% python3 -q
>>> import numpy as np
>>> np.set_printoptions(precision=4, suppress=True, linewidth=160)
>>> rnd = lambda a: np.round(a, 4) + 0
>>> X = np.load("sample8.npy")
>>> print(X)
[[ -1.    1.4   0.2  -1.9 -14. ]
 [  2.2  -0.6  -1.    1.2  14. ]
 [ -0.6  -1.    0.5   0.4 -16. ]
 [ -0.1   1.5   0.6  -0.4 -16. ]]
>>> u = np.array([4, 0])
>>> print(np.array([np.convolve(row, u, "same") for row in X]))
[[ -4.    5.6   0.8  -7.6 -56. ]
 [  8.8  -2.4  -4.    4.8  56. ]
 [ -2.4  -4.    2.    1.6 -64. ]
 [ -0.4   6.    2.4  -1.6 -64. ]]
>>> print(rnd(np.cross(X[3, :3], X[1, :3])))
[-1.14  1.22 -3.24]
>>> print(np.polyval(u, X[3]))
[ -0.4   6.    2.4  -1.6 -64. ]
>>> print(rnd(np.correlate(X[3], X[1], "full")))
[  -1.4    20.88   10.3    -6.32 -226.2   -15.86   17.56    8.72  -35.2 ]
>>> print(np.convolve(X[3], u))
[ -0.4   6.    2.4  -1.6 -64.    0. ]
>>> M = np.load("m.npy")
>>> print(rnd(M))
[[-0.738  -4.4761 -1.     -1.4761]
 [ 1.1329 -0.7343 -1.      2.2657]
 [-0.8126 -4.6252 -1.     -1.6252]
 [ 0.4748 -2.0505 -1.      0.9495]
 [-1.5612 -6.1225 -1.     -3.1225]
 [ 0.1898 -2.6205 -1.      0.3795]
 [-0.0474 -3.0948 -1.     -0.0948]
 [ 1.2286 -0.5429 -1.      2.4571]
 [-1.0754 -5.1509 -1.     -2.1509]
 [-0.3066 -3.6132 -1.     -0.6132]
 [-0.4165 -3.833  -1.     -0.833 ]
 [ 1.0064 -0.9872 -1.      2.0128]
 [-0.5044 -4.0088 -1.     -1.0088]
 [-0.9407 -4.8813 -1.     -1.8813]
 [-0.5559 -4.1119 -1.     -1.1119]
 [-0.6276 -4.2551 -1.     -1.2551]
 [-1.0202 -5.0403 -1.     -2.0403]
 [-0.4809 -3.9618 -1.     -0.9618]
 [ 1.5624  0.1247 -1.      3.1247]
 [-0.3972 -3.7943 -1.     -0.7943]
 [-0.1613 -3.3226 -1.     -0.3226]
 [ 0.4932 -2.0137 -1.      0.9863]
 [-0.5838 -4.1675 -1.     -1.1675]]
>>> r = np.linalg.matrix_rank(M)
>>> print(r)
2
>>> ns = np.linalg.svd(M)[2][r:].T
>>> print(rnd(ns @ ns.T))
[[ 0.8148 -0.037   0.1111 -0.3704]
 [-0.037   0.0926 -0.2778 -0.0741]
 [ 0.1111 -0.2778  0.8333  0.2222]
 [-0.3704 -0.0741  0.2222  0.2593]]
>>> print([int(np.linalg.matrix_rank(M[:i])) for i in range(1, len(M) + 1)])
[1, 2, 2, 2, 2, 2, 2, 2, 2, 2, 2, 2, 2, 2, 2, 2, 2, 2, 2, 2, 2, 2, 2]
>>> print(np.linalg.matrix_rank(M.T @ M), np.linalg.matrix_rank(M @ M.T))
2 2
>>> print([int(np.linalg.matrix_rank(np.delete(M, i, axis=0))) for i in range(23)])
[2, 2, 2, 2, 2, 2, 2, 2, 2, 2, 2, 2, 2, 2, 2, 2, 2, 2, 2, 2, 2, 2, 2]
>>> K = np.array([[0, 8, 0],
...     [0, 0, 21],
...     [0, 7, 0],
...     [0, 0, 5],
...     [0, 0, 5],
...     [0, 5, 0],
...     [0, 0, 0],
...     [0, 1, 5],
...     [0, 0, 13],
...     [0, 0, 1],
...     [0, 7, 0],
...     [0, 0, 9],
...     [0, 0, 17],
...     [0, 0, 5]])
>>> print(np.argsort(-np.linalg.norm(K, axis=0).round(6), kind="stable")[:3])
[2 1 0]
>>> print(np.linalg.cond(K) > 100)
True
>>> print([round(float(x), 4) for x in np.linalg.svd(K, compute_uv=False)[:3]])
[32.879, 13.7103, 0.0]
>>> mat = np.load("x.npy")
>>> print(rnd(mat))
[[-0.3166 -2.3606  1.8194  0.1316]
 [ 0.3046 -1.1736  2.5335 -1.0541]
 [ 0.5984 -0.3059  2.4901 -1.5323]
 [ 0.7017  2.6257 -0.7913 -0.9934]
 [ 0.8401  0.696   2.0962 -1.8482]
 [-0.1291  1.5889 -2.4311  0.7406]
 [-0.8174 -0.5802 -2.1603  1.8244]
 [ 0.7724  0.3693  2.2641 -1.7723]
 [ 0.764   2.6067 -0.5479 -1.1495]
 [-0.9655 -1.9756 -0.9472  1.8076]]
>>> # rank 2
>>> mat @ mat
Traceback (most recent call last):
  File "<python-input-27>", line 1, in <module>
    mat @ mat
    ~~~~^~~~~
ValueError: matmul: Input operand 1 has a mismatch in its core dimension 0, with gufunc signature (n?,k),(k,m?)->(n?,m?) (size 10 is different from 4)
>>> C2 = mat.T @ mat
>>> print(rnd(np.diag(C2)))
[ 4.5467 28.1175 37.8501 19.4858]
>>> print(rnd(np.linalg.eigvalsh(C2)[::-1]))
[53.4114 36.5886  0.      0.    ]
>>> print(np.allclose(C2, C2.T))
True
>>> U, sv, Vt = np.linalg.svd(mat)
>>> print(np.argmax(sv[:-1] / (sv[1:] + 1e-6)) + 1)
2
>>> print(rnd(sv))
[7.3083 6.0488 0.     0.    ]
>>> Y = U[:, :2] @ np.diag(sv[:2]) @ Vt[:2]
>>> print(np.linalg.matrix_rank(Y))
2
>>> print(rnd(Y))
[[-0.3166 -2.3606  1.8194  0.1316]
 [ 0.3046 -1.1736  2.5335 -1.0541]
 [ 0.5984 -0.3059  2.4901 -1.5323]
 [ 0.7017  2.6257 -0.7913 -0.9934]
 [ 0.8401  0.696   2.0962 -1.8482]
 [-0.1291  1.5889 -2.4311  0.7406]
 [-0.8174 -0.5802 -2.1603  1.8244]
 [ 0.7724  0.3693  2.2641 -1.7723]
 [ 0.764   2.6067 -0.5479 -1.1495]
 [-0.9655 -1.9756 -0.9472  1.8076]]
>>> print(np.linalg.matrix_rank(mat, rtol=0.05))
2
>>> print(rnd(np.abs(mat - Y).max()))
0.0
>>> print(rnd(np.linalg.norm(mat - Y, 2)), rnd(sv[2]))
0.0 0.0
>>> print(rnd(np.linalg.norm(mat, 2) / np.linalg.norm(mat)))
0.7704
>>> print(np.linalg.matrix_rank(mat, rtol=0.1))
2
>>> print(rnd(np.linalg.norm(mat) ** 2 / np.linalg.norm(mat, 2) ** 2))
1.685
>>> print(rnd(np.linalg.norm(mat, axis=1)))
[3. 3. 3. 3. 3. 3. 3. 3. 3. 3.]
>>> C2 = np.cov(mat, rowvar=False)
>>> print(C2.shape)
(4, 4)
>>> print(rnd(np.linalg.eigvalsh(C2)[::-1]))
[5.5673 4.0017 0.     0.    ]
>>> print(rnd(np.corrcoef(mat.T)))
[[ 1.      0.6277  0.5229 -0.9654]
 [ 0.6277  1.     -0.3353 -0.4029]
 [ 0.5229 -0.3353  1.     -0.7271]
 [-0.9654 -0.4029 -0.7271  1.    ]]
>>> A = np.loadtxt("mat.csv", delimiter=",")
>>> print(A)
[[ 1.2     0.8    -1.5    -2.1908]
 [ 0.5     0.5    -0.7    -1.3658]
 [ 0.1    -1.1     0.5     3.5182]
 [-0.7     1.     -0.4    -3.404 ]
 [-0.2     2.8     0.     -8.5268]
 [ 0.     -0.9    -0.9     3.0859]
 [ 2.2     0.9     0.1    -1.8772]
 [ 0.      1.8     0.1    -5.1933]
 [-0.9     0.3     0.2    -1.4536]
 [-1.3     0.7     0.     -2.4027]
 [ 0.9     0.3     0.4    -1.017 ]
 [-0.4     1.      0.3    -2.8183]
 [-0.2     1.8    -1.2    -5.5184]
 [ 0.3     1.5     0.5    -4.2525]
 [ 0.3    -1.      2.1     3.581 ]
 [-0.5     2.1    -0.6    -5.732 ]
 [-0.5     1.      1.     -2.6117]]
>>> P = A @ np.linalg.solve(A.T @ A, A.T)
>>> print(rnd(P @ A[:, 0]))
[ 1.2  0.5  0.1 -0.7 -0.2  0.   2.2  0.  -0.9 -1.3  0.9 -0.4 -0.2  0.3  0.3 -0.5 -0.5]
>>> dist = np.linalg.norm(A[:, None] - A[None], axis=-1)
>>> print(np.linalg.matrix_rank(dist ** 2))
6
>>> print(dist.shape)
(17, 17)
>>> print(np.unravel_index(dist.round(6).argmax(), dist.shape))
(np.int64(4), np.int64(14))
>>> Y = np.array([[4, 3, 4, -2], [2, 5, 4, -3], [-5, 5, 2, 0], [2, -4, -3, 1]])
>>> F = Y + Y.T
>>> print(F)
[[ 8  5 -1  0]
 [ 5 10  9 -7]
 [-1  9  4 -3]
 [ 0 -7 -3  2]]
>>> Xc = A - A.mean(axis=0)
>>> U, sv, Vt = np.linalg.svd(Xc, full_matrices=False)
>>> print(rnd(np.abs(Vt[-1])))
[0.0817 0.9456 0.0314 0.3132]
>>> print(np.abs(Vt[0]).argmax())
3
>>> print(rnd(sv ** 2 / (sv ** 2).sum()))
[0.9013 0.0557 0.0424 0.0006]
>>> print((F + F.T) / 2)
[[ 8.  5. -1.  0.]
 [ 5. 10.  9. -7.]
 [-1.  9.  4. -3.]
 [ 0. -7. -3.  2.]]
>>> print(rnd(np.abs(np.linalg.eigvals(F)).max()))
20.5561
>>> print(rnd(np.sort(np.abs(np.linalg.eigvals(F)))))
[ 0.2043  4.6855  8.3336 20.5561]
>>> print(np.allclose(F @ F.T, F.T @ F))
True
>>> print((F - F.T) / 2)
[[0. 0. 0. 0.]
 [0. 0. 0. 0.]
 [0. 0. 0. 0.]
 [0. 0. 0. 0.]]
>>> print(np.trace(F))
24
>>> print(np.allclose(F, F.T))
True
>>> print(rnd(np.linalg.det(F)))
164.0
>>> print(np.linalg.matrix_power(F, 2))
[[  90   81   33  -32]
 [  81  255  142 -111]
 [  33  142  107  -81]
 [ -32 -111  -81   62]]
